$ python -q
>>> import numpy as np
>>> from numpy import linalg as LA
>>> np.set_printoptions(precision=3, suppress=True, linewidth=200, floatmode="fixed")
>>> A = 0.9 ** np.abs(np.subtract.outer(np.arange(8), np.arange(8)))
>>> A
array([[1.000, 0.900, 0.810, 0.729, 0.656, 0.590, 0.531, 0.478],
       [0.900, 1.000, 0.900, 0.810, 0.729, 0.656, 0.590, 0.531],
       [0.810, 0.900, 1.000, 0.900, 0.810, 0.729, 0.656, 0.590],
       [0.729, 0.810, 0.900, 1.000, 0.900, 0.810, 0.729, 0.656],
       [0.656, 0.729, 0.810, 0.900, 1.000, 0.900, 0.810, 0.729],
       [0.590, 0.656, 0.729, 0.810, 0.900, 1.000, 0.900, 0.810],
       [0.531, 0.590, 0.656, 0.729, 0.810, 0.900, 1.000, 0.900],
       [0.478, 0.531, 0.590, 0.656, 0.729, 0.810, 0.900, 1.000]])
>>> A2 = A / np.sqrt((A ** 2).mean(axis=1, keepdims=True))
>>> A2[5]
array([0.729, 0.810, 0.901, 1.001, 1.112, 1.235, 1.112, 1.001])
>>> LA.matrix_rank(A2) == LA.matrix_rank(A)
np.True_
>>> LA.matrix_rank(A - A.mean(axis=1, keepdims=True))
np.int64(7)
>>> (A + A.T) / 2
array([[1.000, 0.900, 0.810, 0.729, 0.656, 0.590, 0.531, 0.478],
       [0.900, 1.000, 0.900, 0.810, 0.729, 0.656, 0.590, 0.531],
       [0.810, 0.900, 1.000, 0.900, 0.810, 0.729, 0.656, 0.590],
       [0.729, 0.810, 0.900, 1.000, 0.900, 0.810, 0.729, 0.656],
       [0.656, 0.729, 0.810, 0.900, 1.000, 0.900, 0.810, 0.729],
       [0.590, 0.656, 0.729, 0.810, 0.900, 1.000, 0.900, 0.810],
       [0.531, 0.590, 0.656, 0.729, 0.810, 0.900, 1.000, 0.900],
       [0.478, 0.531, 0.590, 0.656, 0.729, 0.810, 0.900, 1.000]])
>>> np.trace(A)
np.float64(8.0)
>>> np.round(LA.det(A), 3)
np.float64(0.0)
>>> rng = np.random.default_rng(90225)
>>> A2 = A + rng.integers(-2, 3, (8, 1)) @ rng.integers(-2, 3, (1, 8))
>>> A2
array([[-1.000, -3.100, -3.190,  2.729, -1.344,  2.590,  2.531,  0.478],
       [ 0.900,  1.000,  0.900,  0.810,  0.729,  0.656,  0.590,  0.531],
       [-0.190, -1.100, -1.000,  1.900, -0.190,  1.729,  1.656,  0.590],
       [-1.271, -3.190, -3.100,  3.000, -1.100,  2.810,  2.729,  0.656],
       [ 0.656,  0.729,  0.810,  0.900,  1.000,  0.900,  0.810,  0.729],
       [ 0.590,  0.656,  0.729,  0.810,  0.900,  1.000,  0.900,  0.810],
       [ 0.531,  0.590,  0.656,  0.729,  0.810,  0.900,  1.000,  0.900],
       [ 1.478,  2.531,  2.590, -0.344,  1.729, -0.190, -0.100,  1.000]])
>>> np.round(LA.svd(A2 - A, compute_uv=False), 3) + 0
array([11.402,  0.000,  0.000,  0.000,  0.000,  0.000,  0.000,  0.000])
>>> Q, R = LA.qr(A2)
>>> Q.shape, R.shape
((8, 8), (8, 8))
>>> M = np.load("dump.npy")
>>> M
array([[ -0.869,   4.700,  -1.861,  -4.279,  -3.079,  -3.792],
       [ -1.509,  -3.701,  -2.036,  -8.508,   5.663, -17.653],
       [ -2.887,  -2.481,  -1.033,  -9.345,   1.997,  -2.794],
       [ -1.601,  -2.398,   1.684,  -8.022,  -0.752,  -6.549],
       [ -2.150,  -9.928,  -0.602,   1.007,  -2.945,  -9.830],
       [ -0.353,   6.065,   2.742, -20.478,  -3.694,   3.434],
       [  2.984,   3.530,   2.488,   1.964,  -6.196,  -0.619],
       [  2.635,  -1.903,   0.581,   3.800,  -5.655,  -2.975],
       [ -1.474,  -1.777,   3.831,   0.755,  -1.443,  19.940],
       [ -2.530,  -0.286,  -0.809,  -1.984,  -4.022,  -3.359],
       [  0.611,  -4.174,  -0.964,  -5.144,  -9.300, -14.208],
       [ -1.639,   4.220,  -2.006,   1.125,  -3.521, -19.142],
       [  0.763,  -1.526,   0.074,  14.772,   7.658,  -3.522],
       [ -1.564,   1.071,  -0.340,  -1.253,   1.926,   9.392],
       [  0.292,  -6.405,   0.452,   2.779,   0.821,  -1.395],
       [ -0.251,  -0.849,  -2.568,  11.149,  -1.032,  -2.115],
       [  2.068,   2.685,  -3.441,   7.200,   2.860,   4.986],
       [ -1.940,  -1.124,   1.852,  -7.007,   1.891,  16.517],
       [  0.342,  -5.142,  -2.260,  -2.805,   6.554,  -5.493],
       [  2.148,  -3.337,  -1.385,   3.328,   1.149,   4.197],
       [  0.304,   4.094,  -2.139,   2.340,  -2.325, -13.986],
       [ -0.264,  -6.780,  -2.126,   3.738,  -9.694, -18.871],
       [  0.135,   3.686,   0.003,  -9.453,   2.245,  16.068],
       [  0.930,   0.843,   5.264,   3.708,  10.634,  10.891]])
>>> x0 = np.array([3, 4, 3, 4, 2, 3])
>>> target = M @ x0
>>> np.round(LA.pinv(M) @ M, 3) + 0
array([[1.000, 0.000, 0.000, 0.000, 0.000, 0.000],
       [0.000, 1.000, 0.000, 0.000, 0.000, 0.000],
       [0.000, 0.000, 1.000, 0.000, 0.000, 0.000],
       [0.000, 0.000, 0.000, 1.000, 0.000, 0.000],
       [0.000, 0.000, 0.000, 0.000, 1.000, 0.000],
       [0.000, 0.000, 0.000, 0.000, 0.000, 1.000]])
>>> LA.solve(M.T @ M, M.T @ target)
array([3.000, 4.000, 3.000, 4.000, 2.000, 3.000])
>>> target = target + 0.3 * rng.normal(size=24)
>>> target
array([ -24.172, -101.075,  -63.558,  -62.412,  -79.389,  -47.587,   24.419,   -3.274,   59.886,  -36.615,  -99.189,  -54.100,   60.088,   25.743,  -14.595,   24.470,   56.425,   20.417,  -40.695,
         17.648,  -26.297,  -95.261,   29.710,   91.076])
>>> beta, *_ = LA.lstsq(M, target)
>>> np.round(M.T @ (target - M @ beta), 3) + 0
array([0.000, 0.000, 0.000, 0.000, 0.000, 0.000])
>>> beta.round()
array([3.000, 4.000, 3.000, 4.000, 2.000, 3.000])
>>> theta = np.radians(1)
>>> R = np.eye(8)
>>> R[2, 2] = R[1, 1] = np.cos(theta)
>>> R[2, 1], R[1, 2] = -np.sin(theta), np.sin(theta)
>>> R
array([[ 1.000,  0.000,  0.000,  0.000,  0.000,  0.000,  0.000,  0.000],
       [ 0.000,  1.000,  0.017,  0.000,  0.000,  0.000,  0.000,  0.000],
       [ 0.000, -0.017,  1.000,  0.000,  0.000,  0.000,  0.000,  0.000],
       [ 0.000,  0.000,  0.000,  1.000,  0.000,  0.000,  0.000,  0.000],
       [ 0.000,  0.000,  0.000,  0.000,  1.000,  0.000,  0.000,  0.000],
       [ 0.000,  0.000,  0.000,  0.000,  0.000,  1.000,  0.000,  0.000],
       [ 0.000,  0.000,  0.000,  0.000,  0.000,  0.000,  1.000,  0.000],
       [ 0.000,  0.000,  0.000,  0.000,  0.000,  0.000,  0.000,  1.000]])
>>> A2 = A @ R.T
>>> LA.svd(A, compute_uv=False), LA.svd(A2, compute_uv=False)
(array([6.203, 1.007, 0.330, 0.165, 0.104, 0.076, 0.061, 0.055]), array([6.203, 1.007, 0.330, 0.165, 0.104, 0.076, 0.061, 0.055]))
>>> np.allclose(A @ A.T, A2 @ A2.T)
True
>>> mat = np.loadtxt("data.csv", delimiter=",")
>>> mat
array([[ 0.000,  0.000,  0.000,  0.000,  0.000, -3.000,  2.000],
       [ 0.000,  0.000,  0.000,  0.000,  0.000, -2.000,  0.000],
       [ 0.000,  0.000,  0.000,  0.000,  0.000, -1.000,  3.000],
       [ 0.000,  0.000,  0.000,  0.000,  0.000,  1.000,  2.000],
       [ 0.000,  0.000,  0.000,  0.000,  0.000, -1.000, -1.000],
       [-3.000, -2.000, -1.000,  1.000, -1.000,  0.000,  0.000],
       [ 2.000,  0.000,  3.000,  2.000, -1.000,  0.000,  0.000]])
>>> np.abs(np.diag(LA.qr(mat)[1])) > 1e-9
array([ True,  True, False, False, False,  True,  True])
>>> np.unique(mat.round(6), axis=0).shape
(7, 7)
>>> np.allclose(mat[:-1].T @ LA.lstsq(mat[:-1].T, mat[-1])[0], mat[-1])
False
>>> m1 = np.load("mat.npy")
>>> m1
array([[-1.000,  2.000,  0.000,  0.000,  0.000,  0.000,  0.000,  0.000,  0.000],
       [ 2.000,  3.000,  2.000,  0.000,  0.000,  0.000,  0.000,  0.000,  0.000],
       [ 0.000,  2.000,  0.000,  2.000,  0.000,  0.000,  0.000,  0.000,  0.000],
       [ 0.000,  0.000,  2.000,  1.000,  2.000,  0.000,  0.000,  0.000,  0.000],
       [ 0.000,  0.000,  0.000,  2.000, -4.000,  2.000,  0.000,  0.000,  0.000],
       [ 0.000,  0.000,  0.000,  0.000,  2.000, -2.000,  2.000,  0.000,  0.000],
       [ 0.000,  0.000,  0.000,  0.000,  0.000,  2.000,  2.000,  2.000,  0.000],
       [ 0.000,  0.000,  0.000,  0.000,  0.000,  0.000,  2.000,  2.000,  2.000],
       [ 0.000,  0.000,  0.000,  0.000,  0.000,  0.000,  0.000,  2.000, -5.000]])
>>> [round(float(LA.det(m1[:i, :i])), 2) + 0 for i in range(1, 10)]
[-1.0, -7.0, 4.0, 32.0, -144.0, 160.0, 896.0, 1152.0, -9344.0]
>>> round(float(LA.eigvalsh(m1).min()), 3)
-5.874
>>> np.all(LA.eigvalsh(m1) > 0)
np.False_
>>> A2 = m1 + rng.integers(-2, 3, (9, 7)) @ rng.integers(-2, 3, (7, 9))
>>> A2
array([[ -6.000,   0.000,   2.000,  -5.000,  -2.000,   7.000,  -6.000,   4.000,  -2.000],
       [ -1.000,  -7.000,   6.000,   6.000,  -1.000,   1.000,   4.000,   8.000,  -1.000],
       [  9.000,   6.000,   3.000,   9.000,   5.000,   1.000,  11.000,   2.000,  -2.000],
       [  0.000,   6.000,   1.000, -12.000,  -6.000,   3.000,  -8.000,   5.000,   6.000],
       [ -2.000,   9.000, -13.000,   1.000,  -2.000,  -7.000,   4.000,   7.000,  -5.000],
       [ -7.000,   1.000,  -2.000, -10.000,   1.000,   7.000,  -2.000,   0.000,   3.000],
       [ -6.000,  -2.000,  -5.000,   0.000,  -1.000,  -1.000,   2.000,  11.000,  -4.000],
       [  1.000,   5.000,  -5.000,   5.000,   5.000,  -2.000,  10.000,   7.000,  -4.000],
       [  2.000,  -6.000,   5.000,   3.000,  12.000,   2.000,   1.000, -12.000, -12.000]])
>>> np.round(LA.svd(A2 - m1, compute_uv=False), 3) + 0
array([32.898, 28.226, 19.100, 15.926, 11.981,  5.812,  3.354,  0.000,  0.000])
>>> LA.matrix_rank(A2 - m1, tol=1e-8)
np.int64(7)
>>> np.abs(A2 - m1).sum(axis=1)
array([35.000, 38.000, 44.000, 50.000, 52.000, 37.000, 30.000, 42.000, 52.000])
>>> J = np.load("layer14.npy")
>>> J
array([[ -5.158, -10.264,   3.519,   4.167,  -4.748,  -9.931],
       [ -4.464, -11.244,   4.566,   5.438,  -4.731, -11.550],
       [ -4.999,  -9.512,   5.954,   5.623,  -7.220, -10.723],
       [ -6.776,  -8.688,   6.212,   4.291,  -3.261,  -9.380],
       [ -5.813,  -9.056,   3.508,   2.316,  -5.331,  -9.976],
       [ -6.754,  -9.115,   6.059,   3.883,  -5.992,  -9.269],
       [ -5.459,  -9.053,   6.801,   4.550,  -3.819,  -8.654],
       [ -5.954, -10.072,   4.901,   5.679,  -5.233, -12.161],
       [ -4.721,  -9.870,   4.935,   5.857,  -6.108,  -9.819],
       [ -5.225, -10.636,   4.626,   4.079,  -3.677,  -8.912],
       [ -4.135, -10.744,   4.234,   6.272,  -4.939,  -9.933]])
>>> x0 = np.array([-2, -1, -1, 2, 1, 0, -1, 0])
>>> target = A @ x0
>>> target
array([-2.127, -1.941, -1.566, -0.997, -0.861, -0.946, -1.041, -0.937])
>>> np.round(LA.solve(A, A[:, 4]), 3) + 0
array([0.000, 0.000, 0.000, 0.000, 1.000, 0.000, 0.000, 0.000])
>>> LA.solve(A.T, A[0])
array([1.000, 0.000, 0.000, 0.000, 0.000, 0.000, 0.000, 0.000])
>>> W0 = np.array([[6.0, -3.0, -3.0, 1.0, -1.0, 0.0],
...     [-3.0, 14.0, 9.0, -3.0, 3.0, 0.0],
...     [-3.0, 9.0, 14.0, -3.0, 3.0, 0.0],
...     [1.0, -3.0, -3.0, 6.0, -1.0, 0.0],
...     [-1.0, 3.0, 3.0, -1.0, 6.0, 0.0],
...     [0.0, 0.0, 0.0, 0.0, 0.0, 5.0]])
>>> x0 = np.ones(6)
>>> for _ in range(4):
...     x0 = W0 @ x0
...     x0 /= LA.norm(x0)
...     print(round(x0 @ W0 @ x0, 3))
... 
23.27
25.885
25.996
26.0
>>> np.round(LA.eigvalsh(W0)[-1], 3)
np.float64(26.0)
>>> w, V = LA.eigh(W0)
>>> round(w.sum(), 3), np.trace(W0)
(np.float64(51.0), np.float64(51.0))
>>> np.round(V.T @ V, 3) + 0
array([[1.000, 0.000, 0.000, 0.000, 0.000, 0.000],
       [0.000, 1.000, 0.000, 0.000, 0.000, 0.000],
       [0.000, 0.000, 1.000, 0.000, 0.000, 0.000],
       [0.000, 0.000, 0.000, 1.000, 0.000, 0.000],
       [0.000, 0.000, 0.000, 0.000, 1.000, 0.000],
       [0.000, 0.000, 0.000, 0.000, 0.000, 1.000]])
>>> np.round(V.T @ W0 @ V, 3) + 0
array([[ 5.000,  0.000,  0.000,  0.000,  0.000,  0.000],
       [ 0.000,  5.000,  0.000,  0.000,  0.000,  0.000],
       [ 0.000,  0.000,  5.000,  0.000,  0.000,  0.000],
       [ 0.000,  0.000,  0.000,  5.000,  0.000,  0.000],
       [ 0.000,  0.000,  0.000,  0.000,  5.000,  0.000],
       [ 0.000,  0.000,  0.000,  0.000,  0.000, 26.000]])
>>> LA.svd(W0, compute_uv=False)
array([26.000,  5.000,  5.000,  5.000,  5.000,  5.000])
>>> LA.eigvalsh(W0 + 5 * np.eye(6))
array([10.000, 10.000, 10.000, 10.000, 10.000, 31.000])
